% python3 -q
>>> import numpy as np
>>> from numpy import linalg as LA
>>> np.set_printoptions(precision=4, suppress=True, linewidth=140)
>>> feats = np.loadtxt("run5.csv", delimiter=",")
>>> feats
array([[0., 0., 1., 1., 0., 1.],
       [0., 0., 0., 0., 0., 0.],
       [1., 0., 0., 1., 0., 1.],
       [1., 0., 1., 0., 0., 0.],
       [0., 0., 0., 0., 0., 0.],
       [1., 0., 1., 0., 0., 0.]])
>>> # rows 1 and 4 are equal
>>> w, evecs = LA.eigh(feats)
>>> x = np.array([-5, -5, -2, 3, -2, 2])
>>> x @ feats @ x
np.float64(-50.0)
>>> LA.eigvalsh(feats[1:, 1:])
array([-1.4142,  0.    ,  0.    ,  0.    ,  1.4142])
>>> (np.sign(evecs[:, -1].round(6)) == np.sign(evecs[0, -1].round(6))).astype(int)
array([1, 0, 1, 1, 0, 1])
>>> np.abs(feats).sum(axis=1).max(), round(np.abs(w).max(), 4)
(np.float64(3.0), np.float64(2.5616))
>>> [round(float(LA.det(feats[:i, :i])), 2) + 0 for i in range(1, 7)]
[0.0, 0.0, 0.0, 0.0, 0.0, 0.0]
>>> try:
...     LA.cholesky(feats)
... except LA.LinAlgError as e:
...     print(e)
... 
Matrix is not positive definite
>>> round(LA.eigvalsh(feats).min(), 4)
np.float64(-1.5616)
>>> F = np.load("w.npy")
>>> F
array([[ 0.4   , -1.3502,  0.7   ,  0.3   ,  0.3   , -0.1   ],
       [ 1.7   , -4.7093, -1.2   , -0.6   ,  0.3   , -1.9   ],
       [ 0.6   , -2.2393, -1.6   , -1.    ,  1.9   ,  1.6   ],
       [ 0.5   , -1.6023,  0.7   ,  0.1   ,  0.8   , -1.7   ],
       [ 0.3   , -0.8849, -0.3   ,  0.4   , -0.4   ,  0.6   ],
       [ 0.7   , -2.2003,  1.8   ,  0.1   , -0.4   ,  1.4   ],
       [-1.2   ,  3.7046,  0.4   , -0.6   ,  0.5   , -0.4   ],
       [-0.7   ,  2.1378,  0.6   ,  0.8   ,  0.7   ,  0.3   ],
       [ 0.6   , -1.6172,  0.    ,  0.3   , -0.7   , -1.1   ],
       [-0.3   ,  0.8441,  1.1   ,  0.4   ,  1.5   ,  1.6   ],
       [ 0.1   , -0.5309,  0.1   , -1.3   ,  0.2   , -0.1   ],
       [ 0.8   , -2.2571,  0.    , -0.1   , -0.8   , -0.4   ],
       [ 2.1   , -6.0579, -2.7   ,  0.5   , -0.4   ,  0.5   ],
       [ 1.    , -3.2349, -0.1   , -1.1   , -0.3   ,  1.1   ],
       [ 1.6   , -4.6816, -0.2   ,  1.3   ,  1.4   ,  0.4   ],
       [-1.5   ,  4.4165,  0.5   , -0.7   , -0.9   , -1.2   ]])
>>> gram = np.cov(F, rowvar=False)
>>> np.argwhere(np.triu(np.abs(np.corrcoef(F.T)) > 0.8, 1))
array([[0, 1]])
>>> np.median(F, axis=0)
array([ 0.55  , -1.6098,  0.05  ,  0.1   ,  0.25  ,  0.1   ])
>>> gram.shape
(6, 6)
>>> LA.eigvalsh(gram)[::-1]
array([9.8891, 1.4068, 0.8427, 0.6058, 0.4056, 0.0016])
>>> np.argsort(-F.std(axis=0).round(6), kind="stable")
array([1, 5, 2, 0, 4, 3])
>>> d = LA.norm(F[:, None] - F[None], axis=-1)
>>> LA.matrix_rank(d ** 2)
np.int64(8)
>>> d.mean(axis=1).argmax()
np.int64(15)
>>> data = np.load("a.npy")
>>> data
array([[  3.891 , -15.3506,  -3.8384, -15.3506,  -7.6753],
       [  3.1805, -11.3442,  -2.8779, -11.3442,  -5.6721],
       [  2.6814,  -8.7818,  -2.303 ,  -8.7818,  -4.3909],
       [  1.8514,  -5.0381,  -1.5376,  -5.0381,  -2.5191],
       [  1.4659,  -3.5496,  -1.2645,  -3.5496,  -1.7748],
       [  1.3743,  -3.2222,  -1.2071,  -3.2222,  -1.6111],
       [  0.8059,  -1.4471,  -0.9071,  -1.4471,  -0.7235],
       [  0.1995,  -0.1782,  -0.5834,  -0.1782,  -0.0891],
       [  0.1377,  -0.1022,  -0.5179,  -0.1022,  -0.0511],
       [  0.1301,  -0.0939,  -0.5081,  -0.0939,  -0.0469],
       [  0.0112,   0.0024,   0.2351,   0.0024,   0.0012],
       [  0.0129,   0.0029,   0.2539,   0.0029,   0.0015],
       [  0.9628,   1.8893,   4.8326,   1.8893,   0.9447],
       [  1.5433,   3.8344,   7.4884,   3.8344,   1.9172],
       [  2.914 ,   9.9486,  14.2164,   9.9486,   4.9743],
       [  2.9913,  10.3472,  14.6154,  10.3472,   5.1736],
       [  3.1374,  11.1143,  15.3744,  11.1143,   5.5571],
       [  3.1419,  11.1385,  15.3982,  11.1385,   5.5693],
       [  3.1682,  11.2784,  15.5354,  11.2784,   5.6392]])
>>> gram = np.cov(data, rowvar=False)
>>> data.std(axis=0)
array([1.292 , 7.5579, 7.1437, 7.5579, 3.779 ])
>>> np.round(np.corrcoef(data[:, 2], data[:, 1])[0, 1], 4)
np.float64(0.9141)
>>> np.argsort(-data.std(axis=0).round(6), kind="stable")
array([1, 3, 2, 4, 0])
>>> gram.shape
(5, 5)
>>> np.corrcoef(data.T)
array([[1.    , 0.0822, 0.465 , 0.0822, 0.0822],
       [0.0822, 1.    , 0.9141, 1.    , 1.    ],
       [0.465 , 0.9141, 1.    , 0.9141, 0.9141],
       [0.0822, 1.    , 0.9141, 1.    , 1.    ],
       [0.0822, 1.    , 0.9141, 1.    , 1.    ]])
>>> d = LA.norm(data[:, None] - data[None], axis=-1)
>>> d.shape
(19, 19)
>>> np.unravel_index(d.round(6).argmax(), d.shape)
(np.int64(0), np.int64(18))
>>> E = np.load("arr.npy")
>>> E
array([[-1.2151,  0.4   , -1.1   , -0.6   ,  0.4   ],
       [ 0.2437, -0.1   , -0.3   , -0.2   , -1.1   ],
       [ 4.2587, -1.4   ,  0.7   ,  1.3   ,  0.7   ],
       [ 1.5122, -0.5   ,  0.9   , -0.4   , -0.3   ],
       [ 0.6071, -0.2   ,  1.8   ,  0.6   , -1.2   ],
       [-0.6557,  0.2   , -1.6   ,  1.1   ,  1.1   ],
       [-0.5975,  0.2   ,  1.2   ,  1.4   , -1.3   ],
       [ 0.3342, -0.1   , -0.3   ,  0.5   ,  0.3   ],
       [-3.6387,  1.2   , -0.8   ,  0.4   ,  1.5   ],
       [ 1.5034, -0.5   , -0.7   ,  0.3   ,  0.5   ],
       [ 0.8584, -0.3   , -1.    , -1.2   , -0.7   ],
       [-3.3814,  1.1   ,  0.5   , -0.3   , -1.2   ],
       [-5.3666,  1.8   , -0.1   , -1.8   , -0.6   ],
       [ 4.7375, -1.6   ,  0.5   ,  0.    , -0.6   ],
       [-5.9653,  2.    ,  0.7   , -1.5   , -0.2   ],
       [-2.982 ,  1.    ,  0.    ,  0.2   , -0.2   ],
       [ 3.5709, -1.2   ,  1.7   ,  0.4   ,  0.2   ],
       [-2.6902,  0.9   , -0.3   ,  0.    ,  1.4   ],
       [-1.2036,  0.4   , -0.2   ,  1.1   ,  0.1   ],
       [ 3.6124, -1.2   , -0.4   ,  0.1   ,  0.7   ],
       [-2.6472,  0.9   , -0.2   , -0.2   ,  1.    ],
       [-2.1366,  0.7   , -0.9   , -2.    ,  0.4   ],
       [ 0.8905, -0.3   , -0.7   ,  1.9   ,  1.8   ],
       [-4.5284,  1.5   ,  0.7   ,  2.3   , -0.7   ],
       [ 3.0954, -1.    , -1.3   ,  2.5   ,  1.2   ],
       [-0.6171,  0.2   , -0.4   , -0.2   , -1.4   ],
       [-3.6101,  1.2   , -0.4   ,  0.    , -0.3   ]])
>>> rng = np.random.default_rng(45423)
>>> M2 = E + rng.integers(-2, 3, (27, 4)) @ rng.integers(-2, 3, (4, 5))
>>> M2
array([[ -4.2151,   5.4   ,   0.9   ,  -5.6   ,  -4.6   ],
       [ -4.7563,   6.9   ,  -3.3   ,   0.8   ,   2.9   ],
       [  3.2587,  -2.4   ,   0.7   ,   2.3   ,   1.7   ],
       [ 12.5122,  -9.5   ,   3.9   ,   0.6   ,   3.7   ],
       [  5.6071,  -0.2   ,   7.8   ,  -5.4   ,  -1.2   ],
       [ -0.6557,   0.2   ,  -0.6   ,   1.1   ,   4.1   ],
       [  3.4025,  -3.8   ,  -0.8   ,   5.4   ,   2.7   ],
       [ -1.6658,   3.9   ,  -2.3   ,   0.5   ,   0.3   ],
       [ -7.6387,  -0.8   ,  -5.8   ,   6.4   ,   1.5   ],
       [ -5.4966,   5.5   ,  -2.7   ,   0.3   ,   0.5   ],
       [  3.8584,  -5.3   ,  -5.    ,   3.8   ,  -1.7   ],
       [ -5.3814,   4.1   ,  -2.5   ,   2.7   ,   4.8   ],
       [-10.3666,   2.8   ,  -3.1   ,   1.2   ,  -0.6   ],
       [ 13.7375,  -8.6   ,   4.5   ,  -1.    ,   1.4   ],
       [ -1.9653,   2.    ,   1.7   ,  -1.5   ,   5.8   ],
       [ -4.982 ,   4.    ,  -3.    ,   3.2   ,   5.8   ],
       [  5.5709,  -4.2   ,  -1.3   ,   5.4   ,   5.2   ],
       [  5.3098,  -8.1   ,  -0.3   ,   3.    ,   1.4   ],
       [  2.7964,   2.4   ,  -2.2   ,   3.1   ,   8.1   ],
       [ -5.3876,   6.8   ,  -1.4   ,  -1.9   ,  -1.3   ],
       [ -2.6472,  -0.1   ,  -4.2   ,   2.8   ,  -2.    ],
       [  4.8634,  -2.3   ,   1.1   ,  -3.    ,   2.4   ],
       [ -0.1095,  -1.3   ,  -1.7   ,   2.9   ,  -0.2   ],
       [  1.4716,  -3.5   ,  -0.3   ,   5.3   ,   2.3   ],
       [ -0.9046,   1.    ,  -5.3   ,   4.5   ,  -2.8   ],
       [ -0.6171,   2.2   ,   4.6   ,  -6.2   ,  -4.4   ],
       [ -4.6101,   1.2   ,  -6.4   ,   6.    ,   2.7   ]])
>>> M2 - E
array([[-3.,  5.,  2., -5., -5.],
       [-5.,  7., -3.,  1.,  4.],
       [-1., -1.,  0.,  1.,  1.],
       [11., -9.,  3.,  1.,  4.],
       [ 5.,  0.,  6., -6.,  0.],
       [ 0.,  0.,  1.,  0.,  3.],
       [ 4., -4., -2.,  4.,  4.],
       [-2.,  4., -2.,  0.,  0.],
       [-4., -2., -5.,  6.,  0.],
       [-7.,  6., -2.,  0.,  0.],
       [ 3., -5., -4.,  5., -1.],
       [-2.,  3., -3.,  3.,  6.],
       [-5.,  1., -3.,  3.,  0.],
       [ 9., -7.,  4., -1.,  2.],
       [ 4.,  0.,  1.,  0.,  6.],
       [-2.,  3., -3.,  3.,  6.],
       [ 2., -3., -3.,  5.,  5.],
       [ 8., -9.,  0.,  3.,  0.],
       [ 4.,  2., -2.,  2.,  8.],
       [-9.,  8., -1., -2., -2.],
       [ 0., -1., -4.,  3., -3.],
       [ 7., -3.,  2., -1.,  2.],
       [-1., -1., -1.,  1., -2.],
       [ 6., -5., -1.,  3.,  3.],
       [-4.,  2., -4.,  2., -4.],
       [ 0.,  2.,  5., -6., -3.],
       [-1.,  0., -6.,  6.,  3.]])
>>> Ac = (E - E.mean(axis=0)) / E.std(axis=0)
>>> np.argwhere(np.abs(Ac) > 2)
array([[ 4,  2],
       [16,  2],
       [21,  3],
       [24,  3]])
>>> beta = LA.lstsq(np.delete(Ac, 3, axis=1), Ac[:, 3])[0]
>>> round(1 - np.var(Ac[:, 3] - np.delete(Ac, 3, axis=1) @ beta), 4)
np.float64(0.2007)
>>> np.abs(beta).argmax()
np.int64(0)
>>> u = np.array([2, 2, 2, -2, 0, 2, -1, 1, -1]) + 0.5
>>> m1 = np.outer(u, u) / (u @ u)
>>> m1
array([[ 0.2066,  0.2066,  0.2066, -0.124 ,  0.0413,  0.2066, -0.0413,  0.124 , -0.0413],
       [ 0.2066,  0.2066,  0.2066, -0.124 ,  0.0413,  0.2066, -0.0413,  0.124 , -0.0413],
       [ 0.2066,  0.2066,  0.2066, -0.124 ,  0.0413,  0.2066, -0.0413,  0.124 , -0.0413],
       [-0.124 , -0.124 , -0.124 ,  0.0744, -0.0248, -0.124 ,  0.0248, -0.0744,  0.0248],
       [ 0.0413,  0.0413,  0.0413, -0.0248,  0.0083,  0.0413, -0.0083,  0.0248, -0.0083],
       [ 0.2066,  0.2066,  0.2066, -0.124 ,  0.0413,  0.2066, -0.0413,  0.124 , -0.0413],
       [-0.0413, -0.0413, -0.0413,  0.0248, -0.0083, -0.0413,  0.0083, -0.0248,  0.0083],
       [ 0.124 ,  0.124 ,  0.124 , -0.0744,  0.0248,  0.124 , -0.0248,  0.0744, -0.0248],
       [-0.0413, -0.0413, -0.0413,  0.0248, -0.0083, -0.0413,  0.0083, -0.0248,  0.0083]])
>>> # columns 0 and 1 are equal
>>> w, evecs = LA.eigh(m1)
>>> np.round(evecs.T @ m1 @ evecs, 4) + 0
array([[0., 0., 0., 0., 0., 0., 0., 0., 0.],
       [0., 0., 0., 0., 0., 0., 0., 0., 0.],
       [0., 0., 0., 0., 0., 0., 0., 0., 0.],
       [0., 0., 0., 0., 0., 0., 0., 0., 0.],
       [0., 0., 0., 0., 0., 0., 0., 0., 0.],
       [0., 0., 0., 0., 0., 0., 0., 0., 0.],
       [0., 0., 0., 0., 0., 0., 0., 0., 0.],
       [0., 0., 0., 0., 0., 0., 0., 0., 0.],
       [0., 0., 0., 0., 0., 0., 0., 0., 1.]])
>>> np.unique(w.round(6) + 0, return_counts=True)[1]
array([8, 1])
>>> (w > 1e-8).sum(), (w < -1e-8).sum()
(np.int64(1), np.int64(0))
>>> np.round(evecs.T @ evecs, 4) + 0
array([[1., 0., 0., 0., 0., 0., 0., 0., 0.],
       [0., 1., 0., 0., 0., 0., 0., 0., 0.],
       [0., 0., 1., 0., 0., 0., 0., 0., 0.],
       [0., 0., 0., 1., 0., 0., 0., 0., 0.],
       [0., 0., 0., 0., 1., 0., 0., 0., 0.],
       [0., 0., 0., 0., 0., 1., 0., 0., 0.],
       [0., 0., 0., 0., 0., 0., 1., 0., 0.],
       [0., 0., 0., 0., 0., 0., 0., 1., 0.],
       [0., 0., 0., 0., 0., 0., 0., 0., 1.]])
>>> LA.eigvalsh(m1 + 4 * np.eye(9))
array([4., 4., 4., 4., 4., 4., 4., 4., 5.])
